In [1]: import numpy as np

In [2]: np.set_printoptions(suppress=True, linewidth=100)

In [3]: def tidy(a):
   ...:     return np.round(a, 4) + 0
   ...: 

In [4]: E = np.loadtxt("a.csv", delimiter=",")

In [5]: tidy(E)
Out[5]: 
array([[ 1.   ,  0.   ,  0.   ,  0.   ,  0.   ,  0.   ,  0.   ],
       [ 0.   ,  1.   ,  0.   ,  0.   ,  0.   ,  0.   ,  0.   ],
       [ 0.   ,  0.   ,  1.   ,  0.   ,  0.   ,  0.   ,  0.   ],
       [ 0.   ,  0.   ,  0.   , -0.5  ,  0.   ,  0.866,  0.   ],
       [ 0.   ,  0.   ,  0.   ,  0.   ,  1.   ,  0.   ,  0.   ],
       [ 0.   ,  0.   ,  0.   , -0.866,  0.   , -0.5  ,  0.   ],
       [ 0.   ,  0.   ,  0.   ,  0.   ,  0.   ,  0.   ,  1.   ]])

In [6]: r0 = np.array([1, 3])

In [7]: tidy(np.array([np.convolve(row, r0, "same") for row in E]))
Out[7]: 
array([[ 1.    ,  3.    ,  0.    ,  0.    ,  0.    ,  0.    ,  0.    ],
       [ 0.    ,  1.    ,  3.    ,  0.    ,  0.    ,  0.    ,  0.    ],
       [ 0.    ,  0.    ,  1.    ,  3.    ,  0.    ,  0.    ,  0.    ],
       [ 0.    ,  0.    ,  0.    , -0.5   , -1.5   ,  0.866 ,  2.5981],
       [ 0.    ,  0.    ,  0.    ,  0.    ,  1.    ,  3.    ,  0.    ],
       [ 0.    ,  0.    ,  0.    , -0.866 , -2.5981, -0.5   , -1.5   ],
       [ 0.    ,  0.    ,  0.    ,  0.    ,  0.    ,  0.    ,  1.    ]])

In [8]: A2 = np.array([[-1, -1], [3, -1], [1, 1], [3, -1], [-2, 3], [5, -5], [2, 3]])

In [9]: tidy(np.einsum("ik,kj->ij", E, A2))
Out[9]: 
array([[-1.    , -1.    ],
       [ 3.    , -1.    ],
       [ 1.    ,  1.    ],
       [ 2.8301, -3.8301],
       [-2.    ,  3.    ],
       [-5.0981,  3.366 ],
       [ 2.    ,  3.    ]])

In [10]: tidy(np.einsum("ik,kj->ji", E, A2))
Out[10]: 
array([[-1.    ,  3.    ,  1.    ,  2.8301, -2.    , -5.0981,  2.    ],
       [-1.    , -1.    ,  1.    , -3.8301,  3.    ,  3.366 ,  3.    ]])

In [11]: tidy(E @ A2)
Out[11]: 
array([[-1.    , -1.    ],
       [ 3.    , -1.    ],
       [ 1.    ,  1.    ],
       [ 2.8301, -3.8301],
       [-2.    ,  3.    ],
       [-5.0981,  3.366 ],
       [ 2.    ,  3.    ]])

In [12]: tidy(A2.T @ E.T)
Out[12]: 
array([[-1.    ,  3.    ,  1.    ,  2.8301, -2.    , -5.0981,  2.    ],
       [-1.    , -1.    ,  1.    , -3.8301,  3.    ,  3.366 ,  3.    ]])

In [13]: np.linalg.matrix_rank(E @ A2)
Out[13]: np.int64(2)
